% python3 -q
>>> import numpy as np
>>> np.set_printoptions(precision=2, suppress=True, linewidth=140)
>>> M = np.array([[3, 0, 0, 0, 0, 0],
...     [-1, 3, 0, 0, 0, 0],
...     [-1, -1, 3, 0, 0, 0],
...     [-1, -1, 3, 0, 0, 0],
...     [3, 0, -1, 3, -1, 0],
...     [-2, -3, 0, 1, -3, -2]])
>>> [int(np.linalg.matrix_rank(np.linalg.matrix_power(M, p))) for p in range(1, 7)]
[5, 5, 5, 5, 5, 5]
>>> try:
...     np.linalg.inv(M)
... except np.linalg.LinAlgError as e:
...     print(e)
... 
Singular matrix
>>> J = np.tril(np.array([[2, -3, 3], [2, 3, 0], [-1, 3, 1]]), -1) + np.eye(3, dtype=int)
>>> J
array([[ 1,  0,  0],
       [ 2,  1,  0],
       [-1,  3,  1]])
>>> B = np.linalg.inv(J)
>>> round(float(np.linalg.slogdet(J)[0]), 2)
1.0
>>> np.allclose(B, J.T)
False
>>> np.linalg.det(J) * B
array([[ 1.,  0.,  0.],
       [-2.,  1.,  0.],
       [ 7., -3.,  1.]])
>>> np.round(np.linalg.cond(J), 2)
np.float64(26.94)
>>> sigma = 3 * 0.9 ** np.arange(8)
>>> Q, _ = np.linalg.qr(np.array([[0.9, 0.8, 1.6, 0.1, 1.0, -0.6, -0.1, 0.4],
...     [1.3, -0.1, -0.5, -1.4, -0.1, 0.1, 0.5, -0.6],
...     [-1.4, -0.6, 0.9, 2.5, 0.8, -0.3, -0.2, -0.7],
...     [0.4, 0.0, -0.1, -1.0, 0.2, -1.0, 1.3, -1.2],
...     [-0.3, -1.3, 0.3, 0.6, 0.5, 0.6, -0.1, -0.3],
...     [-0.9, -0.4, 0.0, 0.3, 0.9, -0.2, 0.1, -0.9],
...     [2.5, 1.3, -0.8, -0.8, -1.9, 1.8, -1.3, 0.5],
...     [0.7, -1.4, 1.3, -0.3, 1.0, 0.8, 0.1, -0.6]]))
>>> rng = np.random.default_rng(374282)
>>> E = rng.normal(size=(28, 8)) * sigma @ Q
>>> E.round(2) + 0
array([[-3.67,  0.74, -5.06,  0.3 , -1.13,  0.76,  0.07, -0.43],
       [-2.54,  1.67,  3.07, -2.4 , -3.91, -1.39,  2.89,  1.28],
       [ 1.3 ,  0.08, -6.08,  2.8 ,  0.58,  2.22, -2.68, -1.55],
       [ 0.2 ,  0.16,  0.74, -1.03,  0.4 ,  2.  ,  1.61, -0.61],
       [-1.84, -0.2 , -2.24,  0.44,  2.97,  1.02, -2.78,  1.27],
       [ 0.99, -1.15,  1.88, -2.63, -0.86,  1.34, -3.87, -3.73],
       [-3.49,  0.6 , -0.69, -1.63, -0.87, -4.11,  2.14,  2.42],
       [ 0.88,  1.27, -3.66,  1.14, -1.02,  1.6 , -7.51, -6.47],
       [-0.02, -0.01,  3.39, -3.1 , -1.69, -2.01,  2.64, -1.82],
       [-2.1 , -0.64, -2.33, -0.19,  4.37,  1.69,  2.06,  3.49],
       [ 2.42,  2.22,  0.74,  0.26, -2.6 ,  0.32,  1.47, -0.39],
       [-1.61, -1.2 ,  3.98, -4.59,  0.02,  2.44,  1.75,  0.  ],
       [-3.8 , -2.49,  1.01, -1.47,  3.53,  0.53,  1.38, -0.34],
       [ 0.68,  0.85, -1.93,  4.89, -0.37,  2.4 , -3.65, -0.61],
       [-0.03, -0.8 , -4.24,  0.97,  4.02,  2.18,  0.82,  1.35],
       [ 1.95,  1.59,  1.24, -0.14, -1.11, -2.71,  0.39, -0.57],
       [ 0.46, -3.39,  2.98, -0.77, -1.55,  2.64, -2.43,  2.86],
       [ 2.28, -2.15, -2.83,  0.75, -1.6 ,  2.49, -1.1 , -0.91],
       [ 0.24,  1.52,  0.51, -3.52,  2.47,  0.  , -2.38, -1.81],
       [ 1.12,  0.29,  2.46,  2.32,  1.05,  2.53,  0.15,  1.25],
       [ 0.81,  0.12, -0.83,  3.86,  0.35, -4.84, -1.05,  1.11],
       [-0.32,  1.67,  1.04,  1.07, -3.17,  1.06, -1.67,  0.41],
       [ 4.41,  0.82, -1.01, -0.78, -3.69,  0.17, -4.3 ,  0.02],
       [ 0.45, -1.68, -2.34, -0.71,  5.19,  0.89,  2.25, -0.7 ],
       [ 1.83,  1.5 , -2.22,  1.98,  0.05, -2.04,  2.85, -2.12],
       [ 1.46, -1.61,  2.53,  1.19, -2.63, -0.88,  2.23,  3.97],
       [-2.65, -1.6 , -5.58, -0.92,  0.9 , -2.08,  0.33, -3.44],
       [-0.91,  2.39,  5.15, -2.4 , -4.16,  0.24,  3.33, -1.25]])
>>> D = np.linalg.norm(E[:, None] - E[None], axis=-1)
>>> D.shape
(28, 28)
>>> np.flatnonzero(D[0] < D.mean() / 2)
array([0])
>>> D[:5, :5]
array([[ 0.  ,  9.94,  6.81,  7.55,  6.33],
       [ 9.94,  0.  , 14.16,  7.24, 11.21],
       [ 6.81, 14.16,  0.  ,  9.05,  6.74],
       [ 7.55,  7.24,  9.05,  0.  ,  6.76],
       [ 6.33, 11.21,  6.74,  6.76,  0.  ]])
